$ python3 -q
>>> import numpy as np
>>> np.set_printoptions(suppress=True, linewidth=100)
>>> data = np.array([[0, 0, 0, 0],
...     [0, 1, 2, 0],
...     [-2, 0, 0, 0],
...     [0, 1, 0, 0],
...     [1, 2, 0, 0]])
>>> data
array([[ 0,  0,  0,  0],
       [ 0,  1,  2,  0],
       [-2,  0,  0,  0],
       [ 0,  1,  0,  0],
       [ 1,  2,  0,  0]])
>>> round(np.linalg.norm(data[0] - data[4]), 2)
np.float64(2.24)
>>> np.round(np.linalg.norm(data, "nuc"), 2)
np.float64(6.5)
>>> np.round(np.linalg.norm(data, axis=1), 2)
array([0.  , 2.24, 2.  , 1.  , 2.24])
>>> np.linalg.norm(data, axis=1).argmax()
np.int64(1)
>>> np.round(np.linalg.norm(data, 1), 2), np.round(np.linalg.norm(data, np.inf), 2)
(np.float64(4.0), np.float64(3.0))
>>> G = data.T @ data
>>> np.trace(G), (data ** 2).sum()
(np.int64(15), np.int64(15))
>>> np.round(np.linalg.svd(data, compute_uv=False) ** 2, 2)
array([8.2 , 4.55, 2.25, 0.  ])
>>> G
array([[5, 2, 0, 0],
       [2, 6, 2, 0],
       [0, 2, 4, 0],
       [0, 0, 0, 0]])
>>> np.linalg.matrix_rank(G)
np.int64(3)
>>> np.allclose(G, G.T)
True
>>> np.diag(G)
array([5, 6, 4, 0])
>>> (data @ data.T).shape
(5, 5)
>>> Y = np.array([[3, 0, 3], [2, 5, 5]])
>>> cent = np.kron(Y, data)
>>> cent.shape
(10, 12)
>>> np.linalg.matrix_rank(cent)
np.int64(6)
>>> cent
array([[  0,   0,   0,   0,   0,   0,   0,   0,   0,   0,   0,   0],
       [  0,   3,   6,   0,   0,   0,   0,   0,   0,   3,   6,   0],
       [ -6,   0,   0,   0,   0,   0,   0,   0,  -6,   0,   0,   0],
       [  0,   3,   0,   0,   0,   0,   0,   0,   0,   3,   0,   0],
       [  3,   6,   0,   0,   0,   0,   0,   0,   3,   6,   0,   0],
       [  0,   0,   0,   0,   0,   0,   0,   0,   0,   0,   0,   0],
       [  0,   2,   4,   0,   0,   5,  10,   0,   0,   5,  10,   0],
       [ -4,   0,   0,   0, -10,   0,   0,   0, -10,   0,   0,   0],
       [  0,   2,   0,   0,   0,   5,   0,   0,   0,   5,   0,   0],
       [  2,   4,   0,   0,   5,  10,   0,   0,   5,  10,   0,   0]])
>>> r0 = np.array([2, 3, 1, 2])
>>> rng = np.random.default_rng(840082)
>>> feats = np.outer(rng.normal(size=10), r0) + 0.1 * rng.normal(size=(10, 4))
>>> feats.round(2)
array([[ 0.57,  1.13,  0.36,  0.62],
       [ 0.75,  1.15,  0.52,  0.83],
       [ 3.83,  5.39,  1.8 ,  3.47],
       [ 0.72,  0.91,  0.19,  0.8 ],
       [ 1.95,  2.93,  0.88,  1.98],
       [ 4.31,  6.47,  2.22,  4.24],
       [ 4.7 ,  6.87,  2.27,  4.69],
       [ 2.69,  3.87,  1.2 ,  2.67],
       [ 1.68,  2.48,  1.04,  1.73],
       [-1.11, -1.77, -0.48, -1.27]])
>>> np.linalg.matrix_rank(feats, rtol=0.1)
np.int64(1)
>>> np.argsort(-np.linalg.norm(feats, axis=0).round(6), kind="stable")[:3]
array([1, 0, 3])
>>> F = (rng.random((3, 3)) < 0.3) + np.eye(3)
>>> F /= F.sum(axis=1, keepdims=True)
>>> F
array([[1. , 0. , 0. ],
       [0. , 0.5, 0.5],
       [0. , 0.5, 0.5]])
>>> r = np.linalg.matrix_rank(F)
>>> r
np.int64(2)
>>> null = np.linalg.svd(F)[2][r:].T
>>> [int(np.linalg.matrix_rank(np.delete(F, i, axis=0))) for i in range(3)]
[1, 2, 2]
>>> np.round(null @ null.T, 2)
array([[ 0. ,  0. ,  0. ],
       [ 0. ,  0.5, -0.5],
       [ 0. , -0.5,  0.5]])
>>> [int(np.linalg.matrix_rank(F[:, :j + 1])) for j in range(3)]
[1, 2, 2]
>>> [int(np.linalg.matrix_rank(F[:i])) for i in range(1, len(F) + 1)]
[1, 2, 2]
>>> evals, V = np.linalg.eigh(F)
>>> vec = np.array([-2, 2, 2])
>>> np.round(np.linalg.eigvalsh(F[1:, 1:]), 2)
array([0., 1.])
>>> Y = np.array([[9, -6], [3, -3], [-9, 6]])
>>> F @ Y
array([[ 9. , -6. ],
       [-3. ,  1.5],
       [-3. ,  1.5]])
>>> np.vstack([F, Y.T]).shape
(5, 3)
>>> np.linalg.matrix_rank(F @ Y)
np.int64(2)
>>> np.einsum("ij->j", F)
array([1., 1., 1.])
>>> mat = np.load("arr.npy")
>>> mat
array([[42,  1,  2,  0,  1],
       [ 2, 12,  0,  3,  2],
       [ 0,  0, 43,  2,  1],
       [ 2,  0,  2, 22,  1],
       [ 2,  2,  3,  1, 53]])
>>> evals, V = np.linalg.eig(mat)
>>> evals.round(2)
array([11.87, 21.77, 53.68, 41.89, 42.79])
>>> np.round(np.sort(np.linalg.eigvals(mat @ mat)), 2)
array([ 141.  ,  473.78, 1755.17, 1830.56, 2881.49])
>>> np.round(np.sort(np.linalg.eigvals(np.linalg.inv(mat))), 2)
array([0.02, 0.02, 0.02, 0.05, 0.08])
>>> vec = np.array([2, 2, 2, 1, 3])
>>> (mat * vec).sum(axis=1)
array([ 93,  37,  91,  33, 174])
>>> np.sign((mat @ vec).round(6))
array([1, 1, 1, 1, 1])
>>> np.round(np.abs(np.linalg.eigvals(mat)).max(), 2)
np.float64(53.68)
>>> np.allclose(mat, mat.T)
False
>>> np.trace(mat)
np.int64(172)
>>> (mat + mat.T) / 2
array([[42. ,  1.5,  1. ,  1. ,  1.5],
       [ 1.5, 12. ,  0. ,  1.5,  2. ],
       [ 1. ,  0. , 43. ,  2. ,  2. ],
       [ 1. ,  1.5,  2. , 22. ,  1. ],
       [ 1.5,  2. ,  2. ,  1. , 53. ]])
>>> mat.inv()
Traceback (most recent call last):
  File "<python-input-59>", line 1, in <module>
    mat.inv()
    ^^^^^^^
AttributeError: 'numpy.ndarray' object has no attribute 'inv'
>>> np.round(np.sort(np.abs(np.linalg.eigvals(mat))), 2)
array([11.87, 21.77, 41.89, 42.79, 53.68])
>>> (mat - mat.T) / 2
array([[ 0. , -0.5,  1. , -1. , -0.5],
       [ 0.5,  0. ,  0. ,  1.5,  0. ],
       [-1. ,  0. ,  0. ,  0. , -1. ],
       [ 1. , -1.5,  0. ,  0. ,  0. ],
       [ 0.5,  0. ,  1. ,  0. ,  0. ]])
